% python3 -q
>>> import numpy as np
>>> np.set_printoptions(precision=2, suppress=True, linewidth=100)
>>> tidy = lambda a: np.round(a, 2) + 0
>>> J = np.loadtxt("block13.csv", delimiter=",")
>>> tidy(J)
array([[ 0.56,  0.36, -0.71, -0.24],
       [-0.23,  0.86,  0.1 ,  0.45],
       [ 0.46,  0.3 ,  0.68, -0.48],
       [-0.65,  0.21, -0.16, -0.71]])
>>> vec = np.array([3, 1, 3, 3])
>>> target = J @ vec
>>> tidy(target)
array([-0.83,  1.8 ,  2.28, -4.35])
>>> tidy(np.linalg.solve(J, target))
array([3., 1., 3., 3.])
>>> tidy(np.linalg.solve(J, J[:, 2]))
array([0., 0., 1., 0.])
>>> data = np.array([[2.49, 0.15, -3.71],
...     [-1.3, 3.37, -0.29],
...     [-2.7, 0.46, -2.03],
...     [-2.05, -3.53, -0.57]])
>>> def softmax(z):
...     e = np.exp(z - z.max(axis=-1, keepdims=True))
...     return e / e.sum(axis=-1, keepdims=True)
... 
>>> tidy(softmax(data[2] + 4))
array([0.04, 0.89, 0.07])
>>> tidy(softmax(10 * data[2]))
array([0., 1., 0.])
>>> tidy(softmax(data[2]))
array([0.04, 0.89, 0.07])
>>> softmax(data).sum(axis=1)
array([1., 1., 1., 1.])
>>> att = data @ data.T / np.sqrt(3)
>>> tidy(softmax(att + np.triu(np.full(att.shape, -np.inf), 1)))
array([[1.  , 0.  , 0.  , 0.  ],
       [0.  , 1.  , 0.  , 0.  ],
       [0.  , 0.03, 0.97, 0.  ],
       [0.  , 0.  , 0.  , 1.  ]])
>>> tidy(softmax(att)[2] @ data)
array([-2.63,  0.46, -1.95])
>>> tidy(softmax(att))
array([[1.  , 0.  , 0.  , 0.  ],
       [0.  , 0.99, 0.01, 0.  ],
       [0.  , 0.03, 0.95, 0.02],
       [0.  , 0.  , 0.  , 1.  ]])
>>> mat = np.load("dump.npy")
>>> mat
array([[ -8.9 ,  -0.06,  -9.86, -14.95],
       [ 13.09,  -2.36, -12.78,  -7.74],
       [ 16.57,  -5.39,  -9.44,   2.68],
       [ 14.51,   9.07,  10.17,  -1.93],
       [  7.61, -12.38,  10.81,  -8.48],
       [  9.01,   6.51,   9.03,  13.96],
       [  6.76,  -7.23,  10.45, -13.89],
       [-13.47,   2.26,   1.64, -14.52],
       [ -3.35,  -4.55, -16.17, -10.33],
       [  5.23,  -9.33, -15.49,  -6.76],
       [ -7.67,  18.3 ,   0.08,  -2.51],
       [  0.57,  -0.67,  14.06, -14.2 ],
       [-13.49,  -2.18,  12.89,   6.88],
       [ 17.13,   8.81,  -0.26,   5.37],
       [ 12.69,   4.34,  -8.65, -12.05],
       [ 13.41,  -0.95,  13.91,   5.09],
       [ 10.03,   8.11, -15.11,  -2.29]])
>>> vec = np.array([-2, -2, -3, 0])
>>> target = mat @ vec
>>> c, lr = np.zeros(4), 1 / np.linalg.norm(mat, 2) ** 2
>>> for i in range(15):
...     c -= lr * mat.T @ (mat @ c - target)
...     if i % 5 == 0: print(i, round(np.linalg.norm(mat @ c - target), 2))
... 
0 47.22
5 4.73
10 0.53
>>> tidy(c)
array([-2., -2., -3.,  0.])
>>> tidy(np.linalg.cond(mat))
np.float64(1.68)
>>> Z = mat[[15, 16]].astype(float)
>>> for _ in range(5):
...     labels = np.linalg.norm(mat[:, None] - Z, axis=-1).argmin(axis=1)
...     Z = np.array([mat[labels == j].mean(axis=0) for j in range(2)])
... 
>>> labels
array([1, 1, 1, 0, 0, 0, 0, 1, 1, 1, 1, 0, 0, 0, 1, 0, 1])
>>> np.bincount(labels)
array([8, 9])
>>> tidy(Z)
array([[ 6.94,  0.12, 10.13, -0.9 ],
       [ 2.69,  1.26, -9.53, -7.61]])
>>> u, r1 = mat[6], mat[10]
>>> tidy(u @ r1)
np.float64(-148.46)
>>> p = (u @ r1) / (u @ u) * u
>>> tidy(np.linalg.norm(u + r1) ** 2 + np.linalg.norm(u - r1) ** 2)
np.float64(1600.26)
>>> (r1 - p) @ u
np.float64(0.0)
>>> tidy(r1 - p)
array([-5.16, 15.62,  3.96, -7.66])
>>> tidy(p)
array([-2.51,  2.68, -3.88,  5.15])
>>> P = mat @ np.linalg.solve(mat.T @ mat, mat.T)
>>> np.allclose(P @ P, P)
True
>>> np.linalg.matrix_rank(np.eye(17) - P)
np.int64(13)
>>> K = np.array([[0, 1, 1, 1, 0],
...     [1, 0, 0, 0, 1],
...     [1, 0, 0, 0, 1],
...     [1, 0, 0, 0, 0],
...     [0, 1, 1, 0, 0]])
>>> u, r1 = data[1], data[2]
>>> tidy(u @ r1)
np.float64(5.65)
>>> tidy(u @ u)
np.float64(13.13)
>>> p = (u @ r1) / (u @ u) * u
>>> tidy(np.linalg.norm(u + r1) ** 2 + np.linalg.norm(u - r1) ** 2)
np.float64(49.51)
>>> tidy(np.linalg.norm(K, 2) / np.linalg.norm(K))
np.float64(0.68)
>>> np.linalg.cond(K) > 100
np.True_
>>> cov = K.T @ K
>>> tidy(np.linalg.eigvalsh(cov)[::-1])
array([4.56, 4.56, 0.44, 0.44, 0.  ])
>>> np.linalg.matrix_rank(cov)
np.int64(4)
>>> tidy(np.linalg.svd(K, compute_uv=False) ** 2)
array([4.56, 4.56, 0.44, 0.44, 0.  ])
>>> F = np.loadtxt("m.csv", delimiter=",")
>>> F
array([[ 0.79,  0.58,  0.58],
       [ 0.27, -0.45, -0.45],
       [-0.37, -1.74, -1.74],
       [ 0.28, -0.44, -0.44],
       [ 0.55,  0.11,  0.11],
       [ 0.15, -0.71, -0.71],
       [ 2.33,  3.65,  3.65],
       [ 0.79,  0.59,  0.59],
       [-1.7 , -4.41, -4.41],
       [ 0.23, -0.55, -0.55],
       [ 1.73,  2.45,  2.45],
       [ 1.02,  1.03,  1.03],
       [ 1.82,  2.64,  2.64],
       [ 2.22,  3.45,  3.45],
       [-0.24, -1.48, -1.48],
       [ 1.38,  1.77,  1.77],
       [ 0.44, -0.11, -0.11],
       [ 2.83,  4.67,  4.67],
       [ 1.6 ,  2.2 ,  2.2 ],
       [ 2.76,  4.52,  4.52],
       [ 1.56,  2.12,  2.12],
       [ 0.61,  0.21,  0.21],
       [ 0.46, -0.08, -0.08],
       [ 0.64,  0.28,  0.28]])
>>> r = np.linalg.matrix_rank(F)
>>> r
np.int64(2)
>>> ns = np.linalg.svd(F)[2][r:].T
>>> np.linalg.matrix_rank(F.T @ F), np.linalg.matrix_rank(F @ F.T)
(np.int64(2), np.int64(2))
>>> tidy(ns @ ns.T)
array([[ 0. ,  0. ,  0. ],
       [ 0. ,  0.5, -0.5],
       [ 0. , -0.5,  0.5]])
>>> ns.shape
(3, 1)
>>> tidy(ns[:, 0] / ns[np.abs(ns[:, 0]).round(6).argmax(), 0])
array([ 0.,  1., -1.])
>>> Ac = F - F.mean(axis=0)
>>> V = np.linalg.svd(Ac)[2][:2]
>>> Y = Ac - Ac @ V.T @ V
>>> tidy(np.linalg.norm(Y) / np.linalg.norm(Ac))
np.float64(0.0)
>>> tidy(np.cov(Ac @ V.T, rowvar=False))
array([[10.12,  0.  ],
       [ 0.  ,  0.  ]])
>>> tidy(Y.std(axis=0))
array([0., 0., 0.])
>>> tidy(np.diag(V.T @ V))
array([1. , 0.5, 0.5])
>>> np.linalg.norm(Y, axis=1).round(6).argmax()
np.int64(0)
>>> np.allclose(J, J.T)
False
>>> tidy(np.abs(np.linalg.eigvals(J)).max())
np.float64(1.0)
>>> tidy((J + J.T) / 2)
array([[ 0.56,  0.06, -0.12, -0.45],
       [ 0.06,  0.86,  0.2 ,  0.33],
       [-0.12,  0.2 ,  0.68, -0.32],
       [-0.45,  0.33, -0.32, -0.71]])
>>> tidy(np.linalg.matrix_power(J, 2))
array([[ 0.06,  0.24, -0.8 ,  0.54],
       [-0.57,  0.78,  0.25,  0.07],
       [ 0.82,  0.52,  0.24,  0.04],
       [-0.02, -0.25,  0.49,  0.84]])
>>> np.linalg.determinant(J)
Traceback (most recent call last):
  File "<python-input-76>", line 1, in <module>
    np.linalg.determinant(J)
    ^^^^^^^^^^^^^^^^^^^^^
AttributeError: module 'numpy.linalg' has no attribute 'determinant'
>>> np.allclose(J @ J.T, J.T @ J)
True
>>> m1 = np.load("out4.npy")
>>> m1
array([[-4.18, -8.87,  6.06],
       [-3.86, -9.04,  6.08],
       [-3.96, -9.1 ,  6.16],
       [-3.97, -8.96,  6.07],
       [-3.91, -9.18,  6.01],
       [-3.96, -8.9 ,  6.03],
       [-4.05, -9.01,  5.96],
       [-4.01, -8.98,  5.97],
       [-3.98, -9.09,  5.87],
       [-4.07, -9.04,  5.91],
       [-4.05, -8.9 ,  5.9 ],
       [-4.07, -8.81,  6.15],
       [-4.1 , -9.03,  6.  ],
       [ 7.2 ,  2.84, -7.97],
       [ 6.97,  2.92, -8.19],
       [ 6.9 ,  2.95, -8.08],
       [ 6.87,  3.2 , -7.88],
       [ 6.87,  2.81, -7.92],
       [ 6.98,  3.05, -8.04],
       [ 7.04,  3.04, -8.  ],
       [ 7.06,  2.95, -7.95],
       [ 7.06,  3.01, -7.91],
       [ 7.05,  3.07, -7.9 ],
       [ 7.01,  2.95, -8.04],
       [ 7.11,  3.04, -7.98],
       [ 6.93,  2.85, -8.02]])
>>> tidy(J.T @ J)
array([[1., 0., 0., 0.],
       [0., 1., 0., 0.],
       [0., 0., 1., 0.],
       [0., 0., 0., 1.]])
>>> tidy(np.linalg.pinv(J))
array([[ 0.56, -0.23,  0.46, -0.65],
       [ 0.36,  0.86,  0.3 ,  0.21],
       [-0.71,  0.1 ,  0.68, -0.16],
       [-0.24,  0.45, -0.48, -0.71]])
>>> tidy(J[:, 3] @ J[:, 0])
np.float64(0.0)
